% ipython --no-banner

In [1]: import numpy as np

In [2]: from numpy import linalg as LA

In [3]: np.set_printoptions(precision=3, suppress=True, linewidth=100, floatmode="fixed")

In [4]: data = np.loadtxt("mat.csv", delimiter=",")

In [5]: data
Out[5]: 
array([[ 2.400,  0.000,  0.700, -0.800, -0.600,  0.300,  0.400,  0.900, -2.400,  0.700,  1.600,
         1.100, -0.800],
       [-1.100,  0.300, -0.400,  0.600,  2.000,  0.500,  0.300, -0.500, -1.600,  1.100,  0.200,
         0.200, -1.500],
       [ 0.400,  1.700, -0.600, -0.300, -0.400,  1.200, -0.400, -0.800, -1.400,  0.100,  0.000,
         2.700, -0.300],
       [ 1.700,  1.000,  0.900,  0.800, -1.100,  0.200, -1.500, -1.000,  0.100,  0.300,  0.200,
        -0.600, -0.700],
       [-1.300, -1.400, -0.300, -1.100, -1.800,  0.900,  0.900,  2.000, -0.400,  0.000, -1.500,
         1.400, -0.300],
       [ 1.000,  0.200, -0.700, -0.200,  0.400, -1.300, -0.700, -0.900, -0.700, -0.700,  0.900,
         1.500,  0.400],
       [ 0.100, -0.800, -0.400,  1.100, -0.400, -1.900,  0.200, -1.000, -0.500,  0.300,  1.200,
         0.000, -1.400],
       [-0.900, -3.900, -2.700,  2.700, -0.600,  3.600, -6.300, -7.200, -6.900, -3.900, -0.600,
         1.800, -0.600],
       [ 1.900, -0.800,  0.400,  0.700, -1.200, -0.400,  1.500, -0.600,  1.200, -0.700, -1.800,
        -1.300,  0.600],
       [ 1.000, -0.500, -0.800,  1.000,  1.000, -0.700,  1.600, -1.100, -0.600,  1.900, -1.900,
        -0.800, -0.300],
       [-0.400,  0.300, -1.800,  0.500,  0.800,  0.800,  0.500, -0.400, -0.800, -1.100,  0.700,
         2.000,  0.400],
       [ 1.100,  0.300, -1.300,  0.500,  1.100, -2.500,  0.200,  1.500,  0.000, -0.600, -2.100,
        -1.300, -3.200],
       [ 0.900, -1.300,  2.200,  0.300,  0.700,  1.400,  1.100,  0.600, -0.400,  0.000, -1.200,
         0.600, -1.000],
       [-0.100, -1.300,  0.100,  1.000,  1.100,  0.000, -0.300,  0.900, -1.000,  3.600, -1.000,
         0.300,  1.400],
       [ 0.700,  0.800,  0.000,  0.000,  0.700,  0.300,  0.100,  0.500,  2.500, -0.100,  1.400,
        -1.500,  0.100],
       [ 1.000, -1.400, -1.500,  1.000,  0.800, -0.100, -0.400,  0.300,  0.900, -0.400, -1.300,
        -1.500,  0.500],
       [-0.800, -0.800, -0.600, -0.900,  0.300,  0.300, -0.400,  2.000, -0.300, -0.800, -0.300,
         0.000, -0.300],
       [ 2.200, -0.600, -2.400,  0.400,  0.800,  0.400,  0.100, -1.000,  1.500,  1.300, -1.100,
         1.100, -0.500],
       [ 2.100,  0.800,  0.000, -0.300, -0.100,  2.500,  0.100,  0.400,  0.600,  0.700, -0.600,
        -0.700,  0.100],
       [-1.100,  0.300, -0.600,  0.100, -0.800, -0.100,  0.500, -0.900, -2.200, -0.700,  0.100,
         0.800,  0.000],
       [-0.900, -0.200,  0.700, -0.100, -1.000, -0.500,  0.800,  0.300, -0.100, -0.300,  0.500,
         1.000,  0.900],
       [ 0.300,  0.100, -0.800,  0.900,  0.300,  0.500,  0.400,  0.300, -0.300,  0.200,  1.200,
        -0.600, -0.400],
       [ 1.700, -1.100,  0.200,  0.500, -1.100,  0.600,  0.600, -0.200, -0.300, -1.300,  0.200,
         1.100,  0.000],
       [ 0.400,  0.600, -1.700, -1.400,  0.800, -0.300, -0.300, -0.200, -0.100,  1.300,  1.600,
        -0.900,  0.900],
       [ 0.600,  0.500, -2.200, -1.100,  1.100, -0.200,  0.400, -0.200, -0.700, -0.800,  1.900,
        -0.300,  0.200],
       [-1.000, -0.900,  1.400,  0.100,  0.200,  1.100, -0.300,  2.100, -1.900, -2.500, -1.000,
         0.200,  0.100],
       [ 0.000,  2.500, -0.600,  0.500,  0.400,  0.700, -1.500,  0.600, -2.800, -1.500,  1.000,
         2.000,  0.400],
       [-0.700,  0.700, -0.100, -0.500, -2.200,  0.100, -1.600, -0.500, -0.600,  0.200, -1.400,
         1.000, -0.500],
       [-0.800,  1.600, -0.200,  0.100, -2.100, -0.700,  0.500,  0.800, -2.000, -0.500,  0.000,
        -1.400,  1.200],
       [-1.100, -0.200, -0.400, -1.200, -2.200,  0.900,  0.600,  2.000,  1.800,  0.700,  1.000,
         0.000,  1.200],
       [ 1.600, -1.300,  0.700, -0.800, -0.500,  1.200, -0.900, -0.800, -0.400,  1.000, -1.000,
         1.200, -1.900],
       [ 0.000,  1.000,  1.600,  1.000,  2.500, -0.500,  0.300,  0.300,  1.100,  2.100, -1.200,
         0.600,  1.800],
       [-1.200, -0.700, -1.100, -1.800,  0.400,  1.100, -0.500,  0.300,  0.800, -1.000,  2.400,
         0.000,  1.200],
       [-0.700, -0.200, -1.100,  0.400, -0.100, -0.700, -1.100,  0.500, -0.800,  0.100, -0.600,
         0.200, -0.900],
       [ 1.600,  1.200, -2.500, -1.900, -0.200,  0.000,  1.200,  0.200, -0.500, -1.800, -0.200,
         1.600,  0.300],
       [ 0.600,  1.200, -0.800, -1.900,  0.900,  0.500,  1.400,  0.200, -0.100,  1.600,  1.100,
         0.800, -0.400],
       [ 0.300, -0.800,  0.700,  0.700, -0.800, -0.200, -1.600, -0.700,  0.200,  1.400,  0.800,
         0.200, -1.700],
       [-0.600, -0.300, -0.200, -1.800, -0.900, -0.500,  0.000, -0.300, -0.800,  0.900,  1.200,
        -1.100,  1.400],
       [ 0.500, -0.300,  0.100, -1.300,  1.200, -0.200, -0.200,  0.500, -1.400, -0.200, -1.200,
        -0.600,  0.600],
       [ 2.600,  0.100, -1.100, -1.200, -1.200,  0.600, -0.300,  0.400, -1.800,  0.000, -0.200,
         1.300,  0.900],
       [ 0.100,  0.500, -0.100,  0.500, -0.600, -0.100,  0.300,  0.600, -0.800, -0.600,  0.100,
        -0.300,  0.400],
       [ 0.000,  0.600,  0.300,  1.500,  2.300,  0.100,  0.600, -0.500, -1.100, -0.900, -0.500,
         0.800,  1.300],
       [-0.100,  2.500, -1.400, -2.300, -1.400,  0.600,  2.000,  2.300, -1.100,  0.500, -1.000,
         0.700, -0.700],
       [-0.600, -0.300, -0.900, -0.900,  1.500,  1.300, -0.400,  0.500, -0.800,  0.400,  0.200,
         0.300,  0.800],
       [ 1.500,  0.700, -0.600,  2.600,  0.400,  1.100,  1.200, -1.400, -0.600, -0.900, -0.800,
        -0.600, -0.500],
       [-0.300, -0.500, -0.500,  0.000, -1.000,  0.200,  0.600,  0.800,  1.400,  0.200,  0.100,
        -2.300, -1.400],
       [ 0.300,  1.500,  0.100,  0.100,  0.200,  0.200, -1.100,  0.600,  1.400, -1.600, -0.800,
         0.400, -0.500]])

In [6]: Xs = data - data.mean(axis=0)

In [7]: U, sigma, Vt = LA.svd(Xs, full_matrices=False)

In [8]: (np.sign(U[:, 0]) == np.sign(U[0, 0])).astype(int)
Out[8]: 
array([1, 0, 0, 0, 1, 0, 0, 0, 1, 1, 0, 1, 1, 1, 1, 1, 1, 1, 1, 0, 1, 1, 0, 1, 1, 0, 0, 0, 1, 1, 0,
       1, 1, 0, 1, 1, 0, 1, 1, 0, 1, 0, 1, 0, 0, 1, 1])

In [9]: np.round(Xs.mean(axis=0), 3) + 0
Out[9]: array([0.000, 0.000, 0.000, 0.000, 0.000, 0.000, 0.000, 0.000, 0.000, 0.000, 0.000, 0.000, 0.000])

In [10]: round((sigma ** 2).sum() ** 2 / (sigma ** 4).sum(), 3)
Out[10]: np.float64(7.086)
